$ ipython --no-banner

In [1]: import numpy as np

In [2]: np.set_printoptions(precision=2, suppress=True, linewidth=120, sign=" ")

In [3]: rnd = lambda a: np.round(a, 2) + 0

In [4]: W0 = np.loadtxt("layer7.csv", delimiter=",")

In [5]: W0
Out[5]: 
array([[-1.,  1.,  1.,  1.,  1.,  1.,  1.,  1.,  1.,  1.],
       [ 1., -1.,  1.,  1.,  1.,  1.,  1.,  1.,  1.,  1.],
       [ 1.,  1., -1.,  1.,  1.,  1.,  1.,  1.,  1.,  1.],
       [ 1.,  1.,  1., -1.,  1.,  1.,  1.,  1.,  1.,  1.],
       [ 1.,  1.,  1.,  1., -1.,  1.,  1.,  1.,  1.,  1.],
       [ 1.,  1.,  1.,  1.,  1., -1.,  1.,  1.,  1.,  1.],
       [ 1.,  1.,  1.,  1.,  1.,  1., -1.,  1.,  1.,  1.],
       [ 1.,  1.,  1.,  1.,  1.,  1.,  1., -1.,  1.,  1.],
       [ 1.,  1.,  1.,  1.,  1.,  1.,  1.,  1., -1.,  1.],
       [ 1.,  1.,  1.,  1.,  1.,  1.,  1.,  1.,  1., -1.]])

In [6]: x0 = np.array([1, 2, 2, 2, 1, 0, 1, 0, 0, 1])

In [7]: rhs = W0 @ x0

In [8]: rhs
Out[8]: array([  8.,   6.,   6.,   6.,   8.,  10.,   8.,  10.,  10.,   8.])

In [9]: rnd(np.linalg.solve(W0, 2 * rhs))
Out[9]: array([ 2.,  4.,  4.,  4.,  2.,  0.,  2.,  0.,  0.,  2.])

In [10]: rnd(np.linalg.solve(W0, rhs))
Out[10]: array([ 1.,  2.,  2.,  2.,  1.,  0.,  1.,  0.,  0.,  1.])

In [11]: rnd(np.linalg.solve(W0, W0[:, 9]))
Out[11]: array([ 0.,  0.,  0.,  0.,  0.,  0.,  0.,  0.,  0.,  1.])

In [12]: np.fft.fft(W0[0])
Out[12]: array([ 8.+0.j, -2.+0.j, -2.+0.j, -2.+0.j, -2.+0.j, -2.+0.j, -2.+0.j, -2.+0.j, -2.+0.j, -2.+0.j])

In [13]: np.allclose(W0 @ W0.T, W0.T @ W0)
Out[13]: True

In [14]: (W0 @ W0)[0]
Out[14]: array([ 10.,   6.,   6.,   6.,   6.,   6.,   6.,   6.,   6.,   6.])

In [15]: x0 = np.array([1, 3, 3, 0, 3, 0, 2, 0, 1, 1])

In [16]: rhs = W0 @ x0

In [17]: coef, lr = np.zeros(10), 1 / np.linalg.norm(W0, 2) ** 2

In [18]: for i in range(25):
    ...:     coef -= lr * W0.T @ (W0 @ coef - rhs)
    ...:     if i % 5 == 0: print(i, round(np.linalg.norm(W0 @ coef - rhs), 2))
    ...: 
0 7.12
5 5.15
10 3.73
15 2.7
20 1.96

In [19]: rnd(coef)
Out[19]: array([ 1.08,  2.68,  2.68,  0.28,  2.68,  0.28,  1.88,  0.28,  1.08,  1.08])

In [20]: rnd(np.linalg.cond(W0))
Out[20]: np.float64(4.0)

In [21]: data = np.array([[0, 0, 0, 0, 0, 9, 0, -7, 0],
    ...:     [0, 0, 0, 0, 3, 0, 0, 0, 0],
    ...:     [0, 7, -4, 3, 0, -2, 0, 0, -8],
    ...:     [-2, 0, 0, 0, -6, 0, 0, 0, 0],
    ...:     [0, 0, -6, 0, 0, 0, 0, 0, 0],
    ...:     [3, 0, 0, 0, 0, 0, 0, -2, 0],
    ...:     [0, 0, 7, 0, 0, -7, 0, 9, 0]])

In [22]: # looks like rank 6

In [23]: def softmax(z):
    ...:     e = np.exp(z - z.max(axis=-1, keepdims=True))
    ...:     return e / e.sum(axis=-1, keepdims=True)
    ...: 

In [24]: rnd(softmax(10 * data[2]))
Out[24]: array([ 0.,  1.,  0.,  0.,  0.,  0.,  0.,  0.,  0.])

In [25]: rnd(softmax(data[2] + -2))
Out[25]: array([ 0.  ,  0.98,  0.  ,  0.02,  0.  ,  0.  ,  0.  ,  0.  ,  0.  ])

In [26]: S = data @ data.T / np.sqrt(9)

In [27]: rnd(softmax(S)[2] @ data)
Out[27]: array([ 0.,  7., -4.,  3.,  0., -2.,  0.,  0., -8.])

In [28]: rnd(softmax(S + np.triu(np.full(S.shape, -np.inf), 1)))
Out[28]: 
array([[ 1.  ,  0.  ,  0.  ,  0.  ,  0.  ,  0.  ,  0.  ],
       [ 0.05,  0.95,  0.  ,  0.  ,  0.  ,  0.  ,  0.  ],
       [ 0.  ,  0.  ,  1.  ,  0.  ,  0.  ,  0.  ,  0.  ],
       [ 0.  ,  0.  ,  0.  ,  1.  ,  0.  ,  0.  ,  0.  ],
       [ 0.  ,  0.  ,  0.02,  0.  ,  0.98,  0.  ,  0.  ],
       [ 0.57,  0.01,  0.01,  0.  ,  0.01,  0.41,  0.  ],
       [ 0.  ,  0.  ,  0.  ,  0.  ,  0.  ,  0.  ,  1.  ]])

In [29]: W1 = np.array([[6, -3, 7],
    ...:     [-2, -5, -7],
    ...:     [-2, -3, 8],
    ...:     [-5, 7, 0],
    ...:     [-4, 9, -4],
    ...:     [-6, 5, 9],
    ...:     [-5, -2, 5],
    ...:     [9, -4, 4],
    ...:     [6, 5, -9]])

In [30]: coef = np.array([-2, 2, -3])

In [31]: H = np.maximum(data @ W1 + coef, 0)

In [32]: np.linalg.matrix_rank(H)
Out[32]: np.int64(3)

In [33]: Z = np.array([[3, -2], [-3, 2], [-3, 0]])

In [34]: W1 @ Z
Out[34]: 
array([[  6, -18],
       [ 30,  -6],
       [-21,  -2],
       [-36,  24],
       [-27,  26],
       [-60,  22],
       [-24,   6],
       [ 27, -26],
       [ 30,  -2]])
